% python3 -q
>>> import numpy as np
>>> import numpy.linalg as la
>>> np.set_printoptions(precision=3, suppress=True, linewidth=200, floatmode="fixed")
>>> def rd(a):
...     return np.round(a, 3) + 0
... 
>>> data = np.load("sample8.npy")
>>> data
array([[ 0.200,  1.200,  0.100, -0.300,  1.600,  0.900,  0.300, -0.500,  0.200,  0.200,  0.200],
       [ 0.000, -0.300, -0.500, -0.800,  2.600,  1.700,  2.300, -1.500,  0.600, -0.900, -0.200],
       [ 0.600, -0.500,  0.200, -2.400,  1.400,  1.900, -0.800,  0.100,  0.000, -1.000,  0.400],
       [ 0.300, -1.900, -0.800,  1.300,  0.100,  0.300,  2.200, -0.600, -0.500, -0.300, -0.800],
       [ 0.600, -1.200,  1.700,  1.800, -0.800, -0.500, -1.100, -1.300, -0.500,  0.300,  1.000],
       [-1.100, -0.600,  1.200,  0.700,  0.400, -0.300,  1.100,  2.100,  0.500,  1.400,  0.200],
       [-0.622,  1.374,  0.411, -0.682,  0.313,  0.327,  0.411, -1.512,  0.706,  0.783, -0.589],
       [-0.100,  1.900,  0.100,  0.600,  1.300, -0.300,  0.200, -0.500,  1.300,  1.100,  0.500],
       [ 0.700,  0.000, -1.000,  0.000,  0.700, -0.100, -0.200, -2.600,  0.500,  1.300, -0.600],
       [ 0.100, -0.300,  0.400,  1.200,  0.700, -1.100, -0.700, -0.100, -0.400,  0.500, -1.200],
       [-0.600,  1.400,  0.400, -0.700,  0.300,  0.300,  0.400, -1.500,  0.700,  0.800, -0.600],
       [-0.600,  0.100, -0.200, -0.900,  1.200,  0.000, -2.300, -0.300,  0.100, -0.300, -1.300],
       [ 2.400,  0.300,  0.100, -0.100,  1.100,  0.900, -0.100, -0.900,  0.800, -1.200,  2.200],
       [ 0.500, -0.200, -0.800,  1.200,  1.100,  1.700, -0.600,  0.000,  0.400, -0.700,  0.700]])
>>> rd(la.norm(data[0], 1)), rd(la.norm(data[0], np.inf))
(np.float64(5.7), np.float64(1.6))
>>> rd(la.norm(data, 2))
np.float64(6.618)
>>> la.norm(data, axis=1).argmax()
np.int64(1)
>>> rd(la.norm(data, axis=0))
array([3.112, 3.857, 2.731, 4.114, 4.337, 3.598, 4.454, 4.629, 2.247, 3.227, 3.420])
>>> rd(data[0] @ data[13])
np.float64(2.61)
>>> rd(la.norm(data[0] - data[13]))
np.float64(2.857)
>>> rd(la.norm(data) ** 2 / la.norm(data, 2) ** 2)
np.float64(3.405)
>>> W0 = np.load("mat.npy")
>>> W0
array([[-0.024,  3.311,  6.645],
       [ 0.061,  1.699,  3.789],
       [-1.071,  1.639,  3.320],
       [-1.480,  2.685,  4.328],
       [ 0.262,  2.192,  4.788],
       [-0.402,  0.689,  4.653],
       [-4.795, -0.872,  0.014],
       [-3.703, -0.894,  2.663],
       [-5.929, -1.451,  2.046],
       [-5.150, -0.295,  0.904],
       [-1.087,  2.371,  3.939],
       [-0.976,  2.710,  3.168],
       [-1.013,  1.144,  6.398],
       [-4.526, -1.513,  0.493],
       [-4.520, -0.274,  0.097],
       [-1.570,  0.566,  5.005],
       [-0.356,  2.714,  5.552],
       [-0.904,  1.824,  5.285],
       [ 0.078,  1.388,  7.282],
       [-2.137,  1.912,  5.991],
       [ 0.198,  1.385,  5.535],
       [-6.717, -1.383,  1.804],
       [-7.471, -3.103,  1.359],
       [-4.851, -0.552,  1.754],
       [-6.089, -0.936,  1.164],
       [-1.058,  1.709,  3.964],
       [-5.150, -1.350,  1.534],
       [-6.067, -0.601, -1.775],
       [ 0.420,  1.635,  5.720],
       [ 0.862,  2.602,  5.365],
       [-6.228, -0.777,  0.358],
       [-4.865,  0.031,  1.050]])
>>> x0 = np.array([-4, 4, -3])
>>> y = W0 @ x0
>>> rd(la.solve(W0.T @ W0, W0.T @ y))
array([-4.000,  4.000, -3.000])
>>> rng = np.random.default_rng(393)
>>> y = y + 0.1 * rng.normal(size=32)
>>> rd(y)
array([ -6.604,  -4.854,   0.979,   3.874,  -6.774,  -9.634,  15.546,   3.212,  11.757,  16.758,   1.993,   5.167, -10.719,  10.558,  16.864,  -6.606,  -4.389,  -4.918, -16.558,  -1.763, -11.985,
        16.053,  13.510,  11.922,  17.041,  -0.776,  10.540,  27.327, -12.379,  -9.125,  20.676,  16.396])
>>> c, *_ = la.lstsq(W0, y)
>>> print(c.round())
[-4.000  4.000 -3.000]
>>> P = W0 @ la.solve(W0.T @ W0, W0.T)
>>> rd(np.trace(P))
np.float64(3.0)
>>> la.matrix_rank(np.eye(32) - P)
np.int64(29)
>>> rd(P @ W0[:, 1])
array([ 3.311,  1.699,  1.639,  2.685,  2.192,  0.689, -0.872, -0.894, -1.451, -0.295,  2.371,  2.710,  1.144, -1.513, -0.274,  0.566,  2.714,  1.824,  1.388,  1.912,  1.385, -1.383, -3.103, -0.552,
       -0.936,  1.709, -1.350, -0.601,  1.635,  2.602, -0.777,  0.031])
>>> Q, r_ = la.qr(W0)
>>> rd(np.abs(np.diag(r_)))
array([21.057,  9.305, 11.606])
>>> rd(Q.T @ Q)
array([[1.000, 0.000, 0.000],
       [0.000, 1.000, 0.000],
       [0.000, 0.000, 1.000]])
>>> cen = W0 - W0.mean(axis=0)
>>> Uu, sig, Vh = la.svd(cen, full_matrices=False)
>>> rd((sig ** 2).sum() ** 2 / (sig ** 4).sum())
np.float64(1.217)
>>> np.abs(Uu[:, 0]).argmax()
np.int64(22)
>>> rd(Vh[0] * np.sign(Vh[0, np.abs(Vh[0]).argmax()]))
array([0.695, 0.403, 0.596])
>>> rd(sig ** 2 / (sig ** 2).sum())
array([0.903, 0.073, 0.024])
>>> rd(sig)
array([20.456,  5.802,  3.334])
>>> la.matrix_rank(cen)
np.int64(3)
>>> np.abs(Vh[0]).argmax()
np.int64(0)
>>> print(np.searchsorted(np.cumsum(sig ** 2) / (sig ** 2).sum(), 0.9) + 1)
1
>>> X = np.array([[5.0, 1.0, 1.0, 1.0, 1.0, 1.0, 1.0],
...     [1.0, 5.0, 1.0, 1.0, 1.0, 1.0, 1.0],
...     [1.0, 1.0, 5.0, 1.0, 1.0, 1.0, 1.0],
...     [1.0, 1.0, 1.0, 5.0, 1.0, 1.0, 1.0],
...     [1.0, 1.0, 1.0, 1.0, 5.0, 1.0, 1.0],
...     [1.0, 1.0, 1.0, 1.0, 1.0, 5.0, 1.0],
...     [1.0, 1.0, 1.0, 1.0, 1.0, 1.0, 5.0]])
>>> X
array([[5.000, 1.000, 1.000, 1.000, 1.000, 1.000, 1.000],
       [1.000, 5.000, 1.000, 1.000, 1.000, 1.000, 1.000],
       [1.000, 1.000, 5.000, 1.000, 1.000, 1.000, 1.000],
       [1.000, 1.000, 1.000, 5.000, 1.000, 1.000, 1.000],
       [1.000, 1.000, 1.000, 1.000, 5.000, 1.000, 1.000],
       [1.000, 1.000, 1.000, 1.000, 1.000, 5.000, 1.000],
       [1.000, 1.000, 1.000, 1.000, 1.000, 1.000, 5.000]])
>>> low = la.cholesky(X)
>>> print(rd(np.diag(low) ** 2))
[5.000 4.800 4.667 4.571 4.500 4.444 4.400]
